$ python -q
>>> import numpy as np
>>> from numpy import linalg as LA
>>> np.set_printoptions(suppress=True, linewidth=100)
>>> rd = lambda a: np.round(a, 2) + 0
>>> A = np.load("case4.npy")
>>> print(A)
[[-0.5  -0.2   0.3   0.2  -1.2   1.5   0.1   0.1  -0.6  -1.    0.7   0.6 ]
 [ 0.8   1.1   1.3   0.2  -0.8   0.2  -0.1   0.4   1.3  -1.4  -0.8  -0.1 ]
 [-1.7   0.6  -0.4   1.   -0.6  -0.3  -1.1   0.7   0.7   1.4   0.2   1.3 ]
 [-0.4   1.9   1.1  -0.7  -0.9   0.5   1.2  -0.1   0.7   0.8  -0.5  -0.4 ]
 [ 0.    1.2  -0.8   0.   -0.3   1.5  -0.9  -1.8   0.6  -0.4  -2.1  -1.5 ]
 [ 0.78  1.15  1.34  0.25 -0.4  -0.03 -0.63  0.18  0.94 -0.95 -0.98  0.51]]
>>> u = np.array([3, 1])
>>> print(rd(np.polyval(u, A[4])))
[ 1.   4.6 -1.4  1.   0.1  5.5 -1.7 -4.4  2.8 -0.2 -5.3 -3.5]
>>> x = np.array([5, 3, 2, 4, 3, 2, -3, 0, 4, -4, -4, 2])
>>> a = np.maximum(A @ x, 0)
>>> print(rd(np.tanh(A @ x)))
[-0.99  1.   -1.   -0.89  1.    1.  ]
>>> print(rd(np.maximum(A @ (3 * x), 0)))
[ 0.   68.4   0.    0.   48.6  72.48]
>>> print(rd(a))
[ 0.   22.8   0.    0.   16.2  24.16]
>>> print(rd(A.T @ a))
[ 37.08  72.3   49.05  10.6  -32.76  28.14 -32.08 -15.69  62.07 -61.35 -75.94 -14.26]
>>> print(A * (a > 1e-9)[:, None])
[[-0.   -0.    0.    0.   -0.    0.    0.    0.   -0.   -0.    0.    0.  ]
 [ 0.8   1.1   1.3   0.2  -0.8   0.2  -0.1   0.4   1.3  -1.4  -0.8  -0.1 ]
 [-0.    0.   -0.    0.   -0.   -0.   -0.    0.    0.    0.    0.    0.  ]
 [-0.    0.    0.   -0.   -0.    0.    0.   -0.    0.    0.   -0.   -0.  ]
 [ 0.    1.2  -0.8   0.   -0.3   1.5  -0.9  -1.8   0.6  -0.4  -2.1  -1.5 ]
 [ 0.78  1.15  1.34  0.25 -0.4  -0.03 -0.63  0.18  0.94 -0.95 -0.98  0.51]]
>>> print(rd(np.maximum(A @ x, 0) - np.maximum(-A @ x, 0)))
[-2.6  22.8  -3.6  -1.4  16.2  24.16]
>>> A @ A
Traceback (most recent call last):
  File "<python-input-16>", line 1, in <module>
    A @ A
    ~~^~~
ValueError: matmul: Input operand 1 has a mismatch in its core dimension 0, with gufunc signature (n?,k),(k,m?)->(n?,m?) (size 6 is different from 12)
>>> G = A.T @ A
>>> print(rd(np.diag(G)))
[4.55 7.98 5.59 1.63 3.5  4.88 3.88 3.94 4.27 6.62 6.79 4.73]
>>> print(LA.matrix_rank(G))
6
>>> print(rd(LA.svd(A, compute_uv=False) ** 2))
[22.84 12.27 10.3   6.46  6.1   0.4 ]
>>> print(np.allclose(G, G.T))
True
>>> rng = np.random.default_rng(664)
>>> other = A + rng.integers(-2, 3, (6, 5)) @ rng.integers(-2, 3, (5, 12))
>>> print(rd(other))
[[  1.5   -4.2    0.3    3.2    2.8    2.5   -4.9    5.1   -0.6   -6.     1.7    1.6 ]
 [  3.8   -0.9    6.3    1.2   -0.8   -3.8   -0.1    3.4    2.3    1.6    1.2   -7.1 ]
 [ -1.7   -1.4    5.6    9.    11.4   -0.3  -15.1    0.7   -5.3   -4.6    2.2   -0.7 ]
 [  1.6   -4.1   -1.9    1.3    1.1    4.5   -0.8    6.9    3.7   -5.2    5.5   -2.4 ]
 [ -3.     4.2   -0.8   -3.    -6.3   -0.5    4.1   -2.8    2.6    1.6   -3.1   -3.5 ]
 [  2.78  -3.85  -2.66   3.25   5.6    6.97  -4.63   2.18   0.94  -5.95   6.02   0.51]]
>>> print(rd(other - A))
[[  2.  -4.   0.   3.   4.   1.  -5.   5.   0.  -5.   1.   1.]
 [  3.  -2.   5.   1.   0.  -4.   0.   3.   1.   3.   2.  -7.]
 [  0.  -2.   6.   8.  12.   0. -14.   0.  -6.  -6.   2.  -2.]
 [  2.  -6.  -3.   2.   2.   4.  -2.   7.   3.  -6.   6.  -2.]
 [ -3.   3.   0.  -3.  -6.  -2.   5.  -1.   2.   2.  -1.  -2.]
 [  2.  -5.  -4.   3.   6.   7.  -4.   2.   0.  -5.   7.   0.]]
>>> print(LA.matrix_rank(other - A, tol=1e-8))
5
>>> arr = np.load("data.npy")
>>> print(arr)
[[ 6.  4.  0. -2. -4.  2.  2.  0.  0.]
 [ 4.  6.  0. -2. -4.  2.  2.  0.  0.]
 [ 0.  0.  2.  0.  0.  0.  0.  0.  0.]
 [-2. -2.  0.  3.  2. -1. -1.  0.  0.]
 [-4. -4.  0.  2.  6. -2. -2.  0.  0.]
 [ 2.  2.  0. -1. -2.  3.  1.  0.  0.]
 [ 2.  2.  0. -1. -2.  1.  3.  0.  0.]
 [ 0.  0.  0.  0.  0.  0.  0.  2.  0.]
 [ 0.  0.  0.  0.  0.  0.  0.  0.  2.]]
>>> # symmetric
>>> x = np.array([0, 1, 1, 0, 1, 1, 3, 0, 1])
>>> a = np.maximum(arr @ x, 0)
>>> print(rd(np.tanh(arr @ x)))
[ 1.    1.    0.96 -1.   -1.    1.    1.    0.    0.96]
>>> print(a)
[ 8. 10.  2.  0.  0.  6. 10.  0.  2.]
>>> print(arr.T @ a)
[ 120.  124.    4.  -52. -104.   64.   72.    0.    4.]
>>> print(np.flatnonzero(a > 1e-9))
[0 1 2 5 6 8]
>>> print(np.maximum(arr @ x, 0) - np.maximum(-arr @ x, 0))
[ 8. 10.  2. -4. -6.  6. 10.  0.  2.]
>>> print(arr * (a > 1e-9)[:, None])
[[ 6.  4.  0. -2. -4.  2.  2.  0.  0.]
 [ 4.  6.  0. -2. -4.  2.  2.  0.  0.]
 [ 0.  0.  2.  0.  0.  0.  0.  0.  0.]
 [-0. -0.  0.  0.  0. -0. -0.  0.  0.]
 [-0. -0.  0.  0.  0. -0. -0.  0.  0.]
 [ 2.  2.  0. -1. -2.  3.  1.  0.  0.]
 [ 2.  2.  0. -1. -2.  1.  3.  0.  0.]
 [ 0.  0.  0.  0.  0.  0.  0.  0.  0.]
 [ 0.  0.  0.  0.  0.  0.  0.  0.  2.]]
>>> other = arr[0, 0] * arr[1:] - np.outer(arr[1:, 0], arr[0])
>>> print(other)
[[ 0. 20.  0. -4. -8.  4.  4.  0.  0.]
 [ 0.  0. 12.  0.  0.  0.  0.  0.  0.]
 [ 0. -4.  0. 14.  4. -2. -2.  0.  0.]
 [ 0. -8.  0.  4. 20. -4. -4.  0.  0.]
 [ 0.  4.  0. -2. -4. 14.  2.  0.  0.]
 [ 0.  4.  0. -2. -4.  2. 14.  0.  0.]
 [ 0.  0.  0.  0.  0.  0.  0. 12.  0.]
 [ 0.  0.  0.  0.  0.  0.  0.  0. 12.]]
>>> print(LA.matrix_rank(other), LA.matrix_rank(arr))
8 9
>>> ev, vecs = LA.eigh(arr)
>>> print(rd(np.abs(vecs[:, -1])))
[0.52 0.52 0.   0.26 0.52 0.26 0.26 0.   0.  ]
>>> print(rd(vecs.T @ vecs))
[[1. 0. 0. 0. 0. 0. 0. 0. 0.]
 [0. 1. 0. 0. 0. 0. 0. 0. 0.]
 [0. 0. 1. 0. 0. 0. 0. 0. 0.]
 [0. 0. 0. 1. 0. 0. 0. 0. 0.]
 [0. 0. 0. 0. 1. 0. 0. 0. 0.]
 [0. 0. 0. 0. 0. 1. 0. 0. 0.]
 [0. 0. 0. 0. 0. 0. 1. 0. 0.]
 [0. 0. 0. 0. 0. 0. 0. 1. 0.]
 [0. 0. 0. 0. 0. 0. 0. 0. 1.]]
>>> print(rd(LA.eigvalsh(arr @ arr)))
[  4.   4.   4.   4.   4.   4.   4.   4. 289.]
>>> print(rd(vecs.T @ arr @ vecs))
[[ 2.  0.  0.  0.  0.  0.  0.  0.  0.]
 [ 0.  2.  0.  0.  0.  0.  0.  0.  0.]
 [ 0.  0.  2.  0.  0.  0.  0.  0.  0.]
 [ 0.  0.  0.  2.  0.  0.  0.  0.  0.]
 [ 0.  0.  0.  0.  2.  0.  0.  0.  0.]
 [ 0.  0.  0.  0.  0.  2.  0.  0.  0.]
 [ 0.  0.  0.  0.  0.  0.  2.  0.  0.]
 [ 0.  0.  0.  0.  0.  0.  0.  2.  0.]
 [ 0.  0.  0.  0.  0.  0.  0.  0. 17.]]
>>> print(rd(LA.svd(arr, compute_uv=False)))
[17.  2.  2.  2.  2.  2.  2.  2.  2.]
>>> print(rd(LA.eigvalsh(arr + 3 * np.eye(9))))
[ 5.  5.  5.  5.  5.  5.  5.  5. 20.]
>>> print(np.abs(vecs[:, -1]).round(6).argmax())
0
>>> x = np.array([2, 3, 0, 0, 1, 1, 0, 2, 2])
>>> target = arr @ x
>>> b, lr = np.zeros(9), 1 / LA.norm(arr, 2) ** 2
>>> for i in range(30):
...     b -= lr * arr.T @ (arr @ b - target)
...     if i % 10 == 0: print(i, round(LA.norm(arr @ b - target), 2))
... 
0 8.27
10 7.2
20 6.26
>>> print(rd(LA.cond(arr)))
8.5
>>> print(rd(b))
[ 1.47  1.82  0.   -0.39 -0.45  0.74  0.39  0.68  0.68]
>>> M = np.load("dump.npy")
>>> print(M)
[[-1  0  0  2  0  2  1]
 [ 0 -2  0  0  2  0  0]
 [ 0  0  1  0  0  0  0]
 [-1  0  0  0  0  2  1]
 [ 0 -1  0  0  1  0  0]
 [ 1  0  0  2  0  2 -1]
 [-1  0  0 -1  0 -2 -1]]
>>> # 3 groups of indices that never mix
>>> print([round(float(x), 2) for x in LA.svd(M, compute_uv=False)[:3]])
[4.88, 3.16, 2.51]
>>> print(np.argsort(-LA.norm(M, axis=0).round(6), kind="stable")[:3])
[5 3 1]
